In [1]: import numpy as np

In [2]: from numpy import linalg as LA

In [3]: np.set_printoptions(suppress=True, linewidth=160)

In [4]: m1 = np.load("x.npy")

In [5]: m1
Out[5]: 
array([[ 0., -1.],
       [-1.,  0.]])

In [6]: vals, V = LA.eigh(m1)

In [7]: x0 = np.array([1, 0])

In [8]: x0 @ m1 @ x0 / (x0 @ x0), vals[0], vals[-1]
Out[8]: (np.float64(0.0), np.float64(-1.0), np.float64(1.0))

In [9]: x0 @ m1 @ x0
Out[9]: np.float64(0.0)

In [10]: np.round(V * np.maximum(vals, 0) @ V.T, 3)
Out[10]: 
array([[ 0.5, -0.5],
       [-0.5,  0.5]])

In [11]: np.round(V * np.abs(vals) @ V.T, 3) + 0
Out[11]: 
array([[1., 0.],
       [0., 1.]])

In [12]: x0 = np.array([1, 4])

In [13]: m1 @ np.ones(2)
Out[13]: array([-1., -1.])

In [14]: (m1 * x0).sum(axis=1)
Out[14]: array([-4., -1.])

In [15]: (m1 - m1.T) / 2
Out[15]: 
array([[0., 0.],
       [0., 0.]])

In [16]: round(LA.det(m1), 3)
Out[16]: np.float64(-1.0)

In [17]: np.round(np.sort(np.abs(LA.eigvals(m1))), 3)
Out[17]: array([1., 1.])

In [18]: round(float(np.abs(LA.eigvals(m1)).max()), 3)
Out[18]: 1.0

In [19]: np.allclose(m1, m1.T)
Out[19]: True

In [20]: arr = np.loadtxt("mat.csv", delimiter=",")

In [21]: arr.round(3)
Out[21]: 
array([[-0.507,  0.705,  0.208,  0.442,  0.091],
       [-0.338, -0.444,  0.316,  0.014,  0.767],
       [ 0.464, -0.179, -0.122,  0.848,  0.136],
       [ 0.253,  0.422, -0.586, -0.23 ,  0.601],
       [ 0.591,  0.31 ,  0.706, -0.181,  0.152]])

In [22]: round(LA.det(arr[::-1]), 3)
Out[22]: np.float64(1.0)

In [23]: round(float(LA.det(2 * arr)), 3), round(float(LA.det(arr)), 3)
Out[23]: (32.0, 1.0)

In [24]: np.round(np.poly(arr), 3)
Out[24]: array([ 1.   ,  1.152,  0.688, -0.688, -1.152, -1.   ])

In [25]: np.round(LA.eigvals(arr), 3)
Out[25]: array([ 1.   +0.j   , -0.82 +0.573j, -0.82 -0.573j, -0.256+0.967j, -0.256-0.967j])

In [26]: np.round(arr[:, 1] @ arr[:, 4], 3)
Out[26]: np.float64(0.0)

In [27]: np.round(arr @ arr.T, 3) + 0
Out[27]: 
array([[1., 0., 0., 0., 0.],
       [0., 1., 0., 0., 0.],
       [0., 0., 1., 0., 0.],
       [0., 0., 0., 1., 0.],
       [0., 0., 0., 0., 1.]])

In [28]: round(float(LA.norm(arr, "nuc")), 3)
Out[28]: 5.0

In [29]: np.round(LA.norm(arr, 2), 3)
Out[29]: np.float64(1.0)

In [30]: np.round(LA.norm(arr, axis=1), 3)
Out[30]: array([1., 1., 1., 1., 1.])

In [31]: round(float(LA.norm(arr[0], 1)), 3), round(float(LA.norm(arr[0], np.inf)), 3)
Out[31]: (1.952, 0.705)

In [32]: t3 = np.stack([arr, -2 * arr, arr[::-1]])

In [33]: np.round(t3.sum(axis=0), 3)
Out[33]: 
array([[ 1.098, -0.395,  0.498, -0.623,  0.061],
       [ 0.591,  0.866, -0.902, -0.244, -0.166],
       [ 0.   ,  0.   ,  0.   ,  0.   ,  0.   ],
       [-0.591, -0.866,  0.902,  0.244,  0.166],
       [-1.098,  0.395, -0.498,  0.623, -0.061]])

In [34]: np.round(LA.det(t3), 3)
Out[34]: array([  1., -32.,   1.])

In [35]: (t3 @ arr.T).shape
Out[35]: (3, 5, 5)

In [36]: np.round(LA.norm(t3, axis=(1, 2)), 3)
Out[36]: array([2.236, 4.472, 2.236])

In [37]: t3.shape
Out[37]: (3, 5, 5)

In [38]: feats = np.array([[6, 3, 4, 3], [3, 5, 5, 3], [4, 5, 8, -2], [3, 3, -2, 14]])

In [39]: left, s, VT = LA.svd(feats)

In [40]: np.argmax(s[:-1] / (s[1:] + 1e-6)) + 1
Out[40]: np.int64(3)

In [41]: B = left[:, :3] @ np.diag(s[:3]) @ VT[:3]

In [42]: round(float(np.abs(feats - B).max()), 3)
Out[42]: 0.077

In [43]: round(float(LA.norm(feats - B) / LA.norm(feats)), 3)
Out[43]: 0.008

In [44]: feats.shape
Out[44]: (4, 4)

In [45]: LA.matrix_rank(feats)
Out[45]: np.int64(4)

In [46]: feats.sum(axis=0)
Out[46]: array([16, 16, 15, 18])

In [47]: hat = np.triu(np.array([[1, 0, 2, 3], [3, 3, 1, 3], [1, 3, 3, 1], [1, 3, 1, 1]]), 1) + np.eye(4)

In [48]: B = hat @ feats @ LA.inv(hat)

In [49]: np.round(LA.det(B), 3)
Out[49]: np.float64(101.0)

In [50]: np.round(LA.det(feats[::-1]), 3)
Out[50]: np.float64(101.0)

In [51]: np.einsum("ii->", feats)
Out[51]: np.int64(33)

In [52]: round(LA.det(feats.T), 3)
Out[52]: np.float64(101.0)

In [53]: np.round(LA.eigvals(feats), 3)
Out[53]: array([ 0.163,  2.772, 16.666, 13.399])

In [54]: round(float(LA.det(2 * feats)), 3), np.round(LA.det(feats), 3)
Out[54]: (1616.0, np.float64(101.0))

In [55]: mat = np.load("dump.npy")

In [56]: mat
Out[56]: 
array([[  4.,  -5.,   3.,   0.],
       [  4.,  -8.,   6.,   0.],
       [  4., -11.,   9.,   0.],
       [  4., -11.,   6.,   3.]])

In [57]: rank = LA.matrix_rank(mat)

In [58]: rank
Out[58]: np.int64(3)

In [59]: null = LA.svd(mat)[2][rank:].T

In [60]: [int(LA.matrix_rank(np.delete(mat, i, axis=0))) for i in range(4)]
Out[60]: [3, 3, 3, 2]

In [61]: np.allclose(mat @ null, 0)
Out[61]: True

In [62]: null.shape
Out[62]: (4, 1)

In [63]: round(np.trace(LA.pinv(mat) @ mat), 3)
Out[63]: np.float64(3.0)

In [64]: LA.lstsq(mat[:-1].T, mat[-1])[2]
Out[64]: np.int32(2)

In [65]: np.unique(mat.round(6), axis=0).shape
Out[65]: (4, 4)

In [66]: np.abs(np.diag(LA.qr(mat)[1])) > 1e-9
Out[66]: array([ True,  True,  True, False])

In [67]: np.round(mat @ LA.pinv(mat) @ mat, 3) + 0
Out[67]: 
array([[  4.,  -5.,   3.,   0.],
       [  4.,  -8.,   6.,   0.],
       [  4., -11.,   9.,   0.],
       [  4., -11.,   6.,   3.]])

In [68]: B = np.array([[5, -9, -8], [7, -2, 1], [-7, 9, 0], [3, 1, 2], [1, 2, 5]])

In [69]: np.round(np.einsum("ij,ij->i", arr, arr), 3)
Out[69]: array([1., 1., 1., 1., 1.])

In [70]: J = np.load("block6.npy")

In [71]: J
Out[71]: 
array([[0, 2, 3],
       [0, 0, 2],
       [0, 0, 0]])

In [72]: J @ J
Out[72]: 
array([[0, 0, 4],
       [0, 0, 0],
       [0, 0, 0]])

In [73]: LA.matrix_power(J - np.diag(np.diag(J)), 3)
Out[73]: 
array([[0, 0, 0],
       [0, 0, 0],
       [0, 0, 0]])

In [74]: LA.matrix_rank(J - J[0, 0] * np.eye(3))
Out[74]: np.int64(2)

In [75]: LA.matrix_power(J, 4)
Out[75]: 
array([[0, 0, 0],
       [0, 0, 0],
       [0, 0, 0]])

In [76]: np.allclose(J @ J.T, J.T @ J)
Out[76]: False

In [77]: (J - J.T) / 2
Out[77]: 
array([[ 0. ,  1. ,  1.5],
       [-1. ,  0. ,  1. ],
       [-1.5, -1. ,  0. ]])

In [78]: round(LA.det(J), 3)
Out[78]: np.float64(0.0)

In [79]: round(np.abs(LA.eigvals(J)).max(), 3)
Out[79]: np.float64(0.0)

In [80]: np.trace(J)
Out[80]: np.int64(0)

In [81]: F = np.array([[4, 0, 1, 0, 2],
    ...:     [1, -3, -2, -3, -1],
    ...:     [1, -3, -2, -3, -1],
    ...:     [0, -4, -3, -4, -2],
    ...:     [1, -3, -2, -3, -1]])

In [82]: F
Out[82]: 
array([[ 4,  0,  1,  0,  2],
       [ 1, -3, -2, -3, -1],
       [ 1, -3, -2, -3, -1],
       [ 0, -4, -3, -4, -2],
       [ 1, -3, -2, -3, -1]])

In [83]: left, s, VT = LA.svd(F)

In [84]: V = VT[:(s > 1e-8).sum()]

In [85]: rng = np.random.default_rng(3436)

In [86]: x0 = F[4] + -3 * F[3] + rng.integers(2) * np.eye(5)[3]

In [87]: x0
Out[87]: array([ 1.,  9.,  7., 10.,  5.])

In [88]: np.allclose(V.T @ V @ x0, x0)
Out[88]: False

In [89]: np.round(np.diag(V.T @ V), 3)
Out[89]: array([0.804, 0.375, 0.214, 0.375, 0.232])

In [90]: np.round(V.T @ V, 3)
Out[90]: 
array([[ 0.804, -0.125,  0.107, -0.125,  0.339],
       [-0.125,  0.375,  0.25 ,  0.375,  0.125],
       [ 0.107,  0.25 ,  0.214,  0.25 ,  0.179],
       [-0.125,  0.375,  0.25 ,  0.375,  0.125],
       [ 0.339,  0.125,  0.179,  0.125,  0.232]])

In [91]: M = np.load("w.npy")

In [92]: M
Out[92]: 
array([[ 0.008, -2.987, -3.012],
       [ 0.011, -3.015, -3.026],
       [ 0.033, -3.007, -2.984],
       [-0.005, -2.997, -2.974],
       [-0.008, -2.997, -3.014],
       [ 0.003, -3.011, -3.011],
       [ 0.011, -3.039, -2.998],
       [-0.021, -3.064, -1.975],
       [ 0.025, -3.   , -1.967],
       [-0.023, -2.968, -1.996],
       [-0.005, -3.005, -1.965],
       [ 0.013, -3.   , -2.04 ],
       [-0.001, -2.989, -2.02 ],
       [-0.001, -2.985, -2.035],
       [ 2.005, -2.017, -2.036],
       [ 2.015, -2.005, -1.961],
       [ 2.   , -1.95 , -2.013],
       [ 2.022, -2.032, -2.02 ],
       [ 1.997, -2.011, -1.989],
       [ 2.022, -1.997, -2.007],
       [ 1.99 , -2.01 , -2.015]])

In [93]: [round(float(LA.det(m1[:i, :i])), 2) + 0 for i in range(1, 3)]
Out[93]: [0.0, -1.0]
